$ ipython --no-banner

In [1]: import numpy as np

In [2]: np.set_printoptions(suppress=True, linewidth=100)

In [3]: arr = np.array([[0, 0, 0, 0, 0, 0],
   ...:     [0, -4, 0, 0, 0, 0],
   ...:     [0, 0, 2, 0, 0, 0],
   ...:     [0, 0, 0, 0, 0, 0],
   ...:     [0, 0, 0, 0, 1, 0],
   ...:     [0, 0, 0, 0, 0, 4]])

In [4]: # rows 0 and 3 are equal

In [5]: r = np.linalg.matrix_rank(arr)

In [6]: r
Out[6]: np.int64(4)

In [7]: null = np.linalg.svd(arr)[2][r:].T

In [8]: null @ null.T
Out[8]: 
array([[1., 0., 0., 0., 0., 0.],
       [0., 0., 0., 0., 0., 0.],
       [0., 0., 0., 0., 0., 0.],
       [0., 0., 0., 1., 0., 0.],
       [0., 0., 0., 0., 0., 0.],
       [0., 0., 0., 0., 0., 0.]])

In [9]: [int(np.linalg.matrix_rank(np.delete(arr, i, axis=0))) for i in range(6)]
Out[9]: [4, 3, 3, 4, 3, 3]

In [10]: arr @ null
Out[10]: 
array([[0., 0.],
       [0., 0.],
       [0., 0.],
       [0., 0.],
       [0., 0.],
       [0., 0.]])

In [11]: arr @ arr
Out[11]: 
array([[ 0,  0,  0,  0,  0,  0],
       [ 0, 16,  0,  0,  0,  0],
       [ 0,  0,  4,  0,  0,  0],
       [ 0,  0,  0,  0,  0,  0],
       [ 0,  0,  0,  0,  1,  0],
       [ 0,  0,  0,  0,  0, 16]])

In [12]: np.linalg.matrix_rank(arr - arr[0, 0] * np.eye(6))
Out[12]: np.int64(4)

In [13]: np.round(np.sort(np.linalg.eigvals(arr)), 2)
Out[13]: array([-4.,  0.,  0.,  1.,  2.,  4.])

In [14]: sig = 20 * 0.7 ** np.arange(5)

In [15]: q, _ = np.linalg.qr(np.array([[-0.1, -0.5, 0.8, 0.2, 0.3],
    ...:     [1.2, -0.1, 0.4, 1.6, 0.3],
    ...:     [-0.8, 0.5, 1.9, 0.6, 0.9],
    ...:     [2.0, 0.3, 1.2, 0.4, 0.7],
    ...:     [-0.8, -0.6, 0.9, 0.5, 0.5]]))

In [16]: rng = np.random.default_rng(914)

In [17]: X = rng.normal(size=(21, 5)) * sig @ q

In [18]: X.round(2)
Out[18]: 
array([[-12.71,  11.78, -13.21, -12.56,  -7.64],
       [ -5.92,   2.64,   5.11,   9.18,  -0.53],
       [ 18.27,  -5.74,  -4.97,   5.62,   2.28],
       [-16.95,  -1.18,  -7.11,   1.49,  -7.63],
       [ -2.65,  17.15,  -0.58,  12.3 ,   8.86],
       [ -9.52,   9.15, -22.36,  -2.3 ,  -3.24],
       [  5.19,   1.37, -11.28,  -9.7 ,  -7.89],
       [-10.23,  -9.9 , -12.51,  -9.85, -14.86],
       [ -8.34,  15.18,  20.18, -16.03,  19.73],
       [  3.87,  13.68,   3.91,  23.03,  10.93],
       [  7.61,   2.42, -16.81,   7.32,   7.12],
       [  7.26,   6.06,  13.9 ,  -1.69,  19.62],
       [-11.32,  -4.67,  18.54,  -0.04,  15.6 ],
       [-14.11,  -9.32,   4.49,  -3.32,  -1.96],
       [ -2.79,  -1.85,  -0.01, -24.93,   1.72],
       [-15.49, -12.77,   1.23, -23.5 ,  -0.99],
       [-10.22, -12.69, -10.4 ,  -9.9 , -16.81],
       [  2.84,  -2.43,  -1.5 ,   9.99,   6.71],
       [  6.1 , -12.69,  -7.9 ,  11.99,  -0.69],
       [-11.43,   9.73,   1.61,   6.97,   5.47],
       [  5.42,  22.48,  -1.06,  -1.31,  20.52]])

In [19]: x = np.array([2, 0, 2, 3, 2])

In [20]: y = X @ x

In [21]: beta, lr = np.zeros(5), 1 / np.linalg.norm(X, 2) ** 2

In [22]: for i in range(300):
    ...:     beta -= lr * X.T @ (X @ beta - y)
    ...:     if i % 50 == 0: print(i, round(np.linalg.norm(X @ beta - y), 2))
    ...: 
0 60.93
50 0.04
100 0.0
150 0.0
200 0.0
250 0.0

In [23]: beta.round(2) + 0
Out[23]: array([2., 0., 2., 3., 2.])
